$ ipython --no-banner

In [1]: import numpy as np

In [2]: np.set_printoptions(suppress=True, linewidth=120)

In [3]: mat = np.load("mat.npy")

In [4]: mat
Out[4]: 
array([[7, 6, 3, 3, 7],
       [7, 7, 6, 3, 3],
       [3, 7, 7, 6, 3],
       [3, 3, 7, 7, 6],
       [6, 3, 3, 7, 7]])

In [5]: U, sigma, Vt = np.linalg.svd(mat, full_matrices=False)

In [6]: (sigma > 1e-8).sum()
Out[6]: np.int64(5)

In [7]: np.round(np.fft.fft(mat[0]), 1)
Out[7]: array([26. +0.j ,  6.2+1.j , -1.7+0.6j, -1.7-0.6j,  6.2-1.j ])

In [8]: M = np.load("test18.npy")

In [9]: M
Out[9]: 
array([[-3,  1, -2,  0,  2,  0,  1],
       [ 1,  2,  3, -2, -2, -3, -1],
       [ 1,  1, -1, -3, -2,  2, -1],
       [ 3,  1,  3,  2,  2, -3, -2]])

In [10]: theta = np.radians(36)

In [11]: R = np.eye(7)

In [12]: R[5, 5] = R[0, 0] = np.cos(theta)

In [13]: R[5, 0], R[0, 5] = -np.sin(theta), np.sin(theta)

In [14]: R.round(1)
Out[14]: 
array([[ 0.8,  0. ,  0. ,  0. ,  0. ,  0.6,  0. ],
       [ 0. ,  1. ,  0. ,  0. ,  0. ,  0. ,  0. ],
       [ 0. ,  0. ,  1. ,  0. ,  0. ,  0. ,  0. ],
       [ 0. ,  0. ,  0. ,  1. ,  0. ,  0. ,  0. ],
       [ 0. ,  0. ,  0. ,  0. ,  1. ,  0. ,  0. ],
       [-0.6,  0. ,  0. ,  0. ,  0. ,  0.8,  0. ],
       [ 0. ,  0. ,  0. ,  0. ,  0. ,  0. ,  1. ]])

In [15]: out = M @ R.T

In [16]: np.round(np.abs(out - M).max(axis=0), 1)
Out[16]: array([2.3, 0. , 0. , 0. , 0. , 1.8, 0. ])

In [17]: x0 = np.array([2, 0, 2, 2, 1, 0, 0])

In [18]: a = np.maximum(M @ x0, 0)

In [19]: M.T @ a
Out[19]: array([ 56,  22,  60,  32,  32, -60, -38])

In [20]: M * (a > 1e-9)[:, None]
Out[20]: 
array([[ 0,  0,  0,  0,  0,  0,  0],
       [ 1,  2,  3, -2, -2, -3, -1],
       [ 0,  0,  0,  0,  0,  0,  0],
       [ 3,  1,  3,  2,  2, -3, -2]])

In [21]: a
Out[21]: array([ 0,  2,  0, 18])

In [22]: U, sigma, Vt = np.linalg.svd(M, full_matrices=False)

In [23]: sigma.round(1)
Out[23]: array([7.8, 5.8, 3.5, 2.3])

In [24]: np.round(np.cumsum(sigma ** 2) / np.sum(sigma ** 2), 1)
Out[24]: array([0.5, 0.8, 1. , 1. ])

In [25]: np.round(sigma / sigma[0], 1)
Out[25]: array([1. , 0.7, 0.5, 0.3])

In [26]: U.shape, sigma.shape, Vt.shape
Out[26]: ((4, 4), (4,), (4, 7))

In [27]: w1 = np.array([[1, 0, -2, -3, 1, -1],
    ...:     [-1, 1, 1, -2, 1, -1],
    ...:     [3, 0, 2, 3, -2, 1],
    ...:     [1, -3, -1, -3, 3, 1],
    ...:     [3, -2, -3, 1, -1, -1],
    ...:     [2, 3, 2, 1, -2, 2],
    ...:     [2, 0, 2, 0, 2, -2]])

In [28]: beta = np.array([-2, -2, 2, 0, 0, 2])

In [29]: H = np.maximum(M @ w1 + beta, 0)

In [30]: (H > 0).astype(int)
Out[30]: 
array([[0, 0, 1, 1, 1, 0],
       [0, 1, 1, 1, 0, 0],
       [0, 1, 1, 1, 0, 1],
       [1, 0, 0, 0, 1, 0]])

In [31]: np.round((H > 0).mean(axis=0), 1)
Out[31]: array([0.2, 0.5, 0.8, 0.8, 0.5, 0.2])

In [32]: C = np.array([[-2, 3], [2, -3], [2, -3], [3, -2], [-1, 1], [0, -2]])

In [33]: (H @ C).round(6).argmax(axis=1)
Out[33]: array([0, 0, 0, 1])

In [34]: w1 @ C
Out[34]: 
array([[-16,  18],
       [ -1,  -2],
       [  9,  -7],
       [-22,  22],
       [-12,  23],
       [ 11, -17],
       [ -2,   6]])

In [35]: C = np.sign(np.array([[2, 2, 4], [2, 1, 0], [1, 0, 1]]))

In [36]: out = (np.tril(C, -1) + np.eye(3)) @ (np.triu(C, 1) + np.eye(3))

In [37]: evals = np.array([-1, 0, -3])

In [38]: W0 = np.rint(out * evals @ np.linalg.inv(out)) + 0

In [39]: W0
Out[39]: 
array([[ 0.,  1., -2.],
       [ 0.,  1., -2.],
       [ 3.,  1., -5.]])

In [40]: # looks like rank 2

In [41]: x0 = np.array([-3, 1, -2, 5, 3, 3, -5])

In [42]: np.sign((M @ x0).round(6))
Out[42]: array([ 1, -1, -1,  1])

In [43]: np.linalg.norm(M @ x0) <= np.linalg.norm(M, 2) * np.linalg.norm(x0) + 1e-9
Out[43]: np.True_

In [44]: (M * x0).sum(axis=1)
Out[44]: array([ 15, -27, -10,   3])

In [45]: (M @ x0).argmax()
Out[45]: np.int64(0)

In [46]: M @ (2 * x0)
Out[46]: array([ 30, -54, -20,   6])

In [47]: (mat - mat.T) / 2
Out[47]: 
array([[ 0. , -0.5,  0. ,  0. ,  0.5],
       [ 0.5,  0. , -0.5,  0. ,  0. ],
       [ 0. ,  0.5,  0. , -0.5,  0. ],
       [ 0. ,  0. ,  0.5,  0. , -0.5],
       [-0.5,  0. ,  0. ,  0.5,  0. ]])

In [48]: (mat + mat.T) / 2
Out[48]: 
array([[7. , 6.5, 3. , 3. , 6.5],
       [6.5, 7. , 6.5, 3. , 3. ],
       [3. , 6.5, 7. , 6.5, 3. ],
       [3. , 3. , 6.5, 7. , 6.5],
       [6.5, 3. , 3. , 6.5, 7. ]])

In [49]: round(np.linalg.det(mat), 1)
Out[49]: np.float64(3146.0)

In [50]: np.round(np.abs(np.linalg.eigvals(mat)).max(), 1)
Out[50]: np.float64(26.0)

In [51]: np.linalg.matrix_power(mat, 3)
Out[51]: 
array([[3601, 3501, 3421, 3468, 3585],
       [3585, 3601, 3501, 3421, 3468],
       [3468, 3585, 3601, 3501, 3421],
       [3421, 3468, 3585, 3601, 3501],
       [3501, 3421, 3468, 3585, 3601]])

In [52]: np.allclose(mat @ mat.T, mat.T @ mat)
Out[52]: True

In [53]: w1 = np.array([[0, 0], [1, 1], [0, 3]])

In [54]: beta = np.array([2, 2])

In [55]: H = np.maximum(W0 @ w1 + beta, 0)

In [56]: (H > 0).mean(axis=0)
Out[56]: array([1., 0.])

In [57]: H
Out[57]: 
array([[3., 0.],
       [3., 0.],
       [3., 0.]])

In [58]: C = np.array([[4, 4, 3], [0, 2, -4]])

In [59]: (H @ C).round(6).argmax(axis=1)
Out[59]: array([0, 0, 0])

In [60]: H @ C
Out[60]: 
array([[12., 12.,  9.],
       [12., 12.,  9.],
       [12., 12.,  9.]])

In [61]: m1 = np.loadtxt("dump.csv", delimiter=",")

In [62]: m1
Out[62]: 
array([[-0.2,  0.3,  0.3, -0.3,  1.3,  0. ],
       [ 0.4,  0.7, -0.9,  1.3, -1.1,  0.5],
       [-0.3, -0.4,  0.6,  0.3,  0.2, -2. ],
       [-0.6, -1. ,  1.2,  0.2,  0.1, -0.7],
       [-1.1, -0.4,  2.1,  0.7, -1.4,  0.9],
       [-0.1,  0.5,  0.3, -1.1,  0. ,  0.7],
       [ 0.5,  0.3, -0.9, -1.2,  0.6, -0.1],
       [-2. ,  1.3,  4. ,  0.7,  0.7,  0.5],
       [ 0.2,  0.8, -0.4, -2.5, -0.2,  0.3],
       [ 0. ,  1.2,  0. ,  1.6, -0.4, -0.6],
       [ 0.2, -0.2, -0.4, -1. ,  0.5,  1.5],
       [-0.6, -1. ,  1.3,  0.6, -0.7,  0.4],
       [ 0.3,  0.2, -0.7, -0.5,  0.5,  0.8],
       [ 1.5, -0.1, -3. , -1.2, -1.1,  0. ],
       [-1.3,  0.5,  2.6, -0.2, -0.1,  0.2],
       [-0.3, -1.1,  0.7,  0. ,  0.2, -0.8],
       [-0.3,  1.5,  0.6,  0.8, -1.7,  0.3],
       [-0.8, -1.5,  1.8, -1.2, -0.6, -1.9],
       [-0.6, -0.3,  1.2, -0.3,  0.9,  0.1],
       [ 1.7,  1.8, -3.4,  1.6,  0.8,  1.5],
       [ 0.3, -1. , -0.5,  1. ,  1.1, -0.4],
       [ 0. , -0.4,  0.1, -1.1, -0.3, -1.5],
       [-0.9, -1.1,  1.6,  0.4,  0.6, -0.5],
       [-0.2,  3. ,  0.5,  1. ,  1.3,  0.6],
       [-1.8, -0.5,  3.4,  0.8,  0.3, -1.4],
       [ 1.2,  0. , -2.4,  0.2, -1.2, -1.2],
       [-1.3,  0.2,  2.4, -1.6, -0.9, -1.4]])

In [63]: w1 = np.array([[-3, 1, -3, -3],
    ...:     [-2, -3, -2, 0],
    ...:     [3, 2, 2, 3],
    ...:     [-2, 1, -3, -2],
    ...:     [3, -1, -1, 0],
    ...:     [-2, 1, -2, 3]])

In [64]: beta = np.array([3, 0, -3, -3])

In [65]: H = np.maximum(m1 @ w1 + beta, 0)

In [66]: (H > 0).astype(int)
Out[66]: 
array([[1, 0, 0, 0],
       [0, 0, 0, 0],
       [1, 1, 1, 0],
       [1, 1, 1, 0],
       [1, 1, 1, 1],
       [1, 0, 0, 1],
       [1, 0, 0, 0],
       [1, 1, 1, 1],
       [1, 0, 1, 1],
       [0, 0, 0, 0],
       [1, 0, 0, 1],
       [1, 1, 1, 1],
       [1, 0, 0, 0],
       [0, 0, 0, 0],
       [1, 1, 1, 1],
       [1, 1, 1, 0],
       [0, 0, 0, 0],
       [1, 1, 1, 1],
       [1, 1, 1, 1],
       [0, 0, 0, 0],
       [1, 1, 0, 0],
       [1, 0, 1, 0],
       [1, 1, 1, 1],
       [0, 0, 0, 0],
       [1, 1, 1, 1],
       [0, 0, 0, 0],
       [1, 1, 1, 1]])

In [67]: np.round((H > 0).mean(axis=0), 1)
Out[67]: array([0.7, 0.5, 0.5, 0.4])

In [68]: C = np.array([[-3, 2], [0, -3], [3, 2], [1, -1]])

In [69]: w1 @ C
Out[69]: 
array([[ -3, -12],
       [  0,   1],
       [  0,   1],
       [ -5, -11],
       [-12,   7],
       [  3, -14]])
